In [1]: import numpy as np

In [2]: np.set_printoptions(suppress=True, linewidth=140)

In [3]: other = np.array([[5, 2, -4, -7, -8],
   ...:     [-1, 6, 4, -8, 7],
   ...:     [3, -7, -7, -4, -4],
   ...:     [-4, 4, -3, -7, -7],
   ...:     [-2, -3, -7, -1, -4],
   ...:     [-1, -6, 6, 3, 3],
   ...:     [-1, -2, 1, -7, 3],
   ...:     [4, 5, 1, 4, -1],
   ...:     [0, -1, -8, 4, 8],
   ...:     [3, -5, -5, 7, -6],
   ...:     [2, 3, 9, -9, 7]])

In [4]: mat = other.T @ other

In [5]: mat
Out[5]: 
array([[  86,   -8,  -19,   14,  -37],
       [  -8,  214,  101, -109,   52],
       [ -19,  101,  347,  -81,  186],
       [  14, -109,  -81,  399,  -20],
       [ -37,   52,  186,  -20,  362]])

In [6]: # symmetric, so the eigenvalues are real

In [7]: f = np.array([2, 0, 4, 3, 0])

In [8]: other = mat + np.outer(f, np.eye(5)[0])

In [9]: np.linalg.matrix_rank(other - mat)
Out[9]: np.int64(1)

In [10]: round(np.linalg.det(other) / np.linalg.det(mat), 1), np.round(1 + np.linalg.solve(mat, f)[0], 1)
Out[10]: (np.float64(1.0), np.float64(1.0))

In [11]: np.allclose(mat, mat.T)
Out[11]: True

In [12]: mat @ mat
Out[12]: 
array([[  9386,  -7769, -17051,   9941, -20806],
       [ -7769,  70646,  75314, -76150,  51214],
       [-17051,  75314, 172128, -75421, 139449],
       [  9941, -76150, -75421, 178239, -36472],
       [-20806,  51214, 139449, -36472, 170113]])

In [13]: np.allclose(mat @ mat.T, mat.T @ mat)
Out[13]: True

In [14]: (mat + mat.T) / 2
Out[14]: 
array([[  86.,   -8.,  -19.,   14.,  -37.],
       [  -8.,  214.,  101., -109.,   52.],
       [ -19.,  101.,  347.,  -81.,  186.],
       [  14., -109.,  -81.,  399.,  -20.],
       [ -37.,   52.,  186.,  -20.,  362.]])

In [15]: np.trace(mat)
Out[15]: np.int64(1408)

In [16]: other = np.linalg.inv(mat)

In [17]: np.round(np.linalg.inv(other), 1)
Out[17]: 
array([[  86.,   -8.,  -19.,   14.,  -37.],
       [  -8.,  214.,  101., -109.,   52.],
       [ -19.,  101.,  347.,  -81.,  186.],
       [  14., -109.,  -81.,  399.,  -20.],
       [ -37.,   52.,  186.,  -20.,  362.]])

In [18]: np.round(mat @ other, 1) + 0
Out[18]: 
array([[1., 0., 0., 0., 0.],
       [0., 1., 0., 0., 0.],
       [0., 0., 1., 0., 0.],
       [0., 0., 0., 1., 0.],
       [0., 0., 0., 0., 1.]])

In [19]: np.round(np.linalg.cond(mat), 1)
Out[19]: np.float64(7.8)

In [20]: round(float(np.linalg.slogdet(mat)[0]), 1)
Out[20]: 1.0
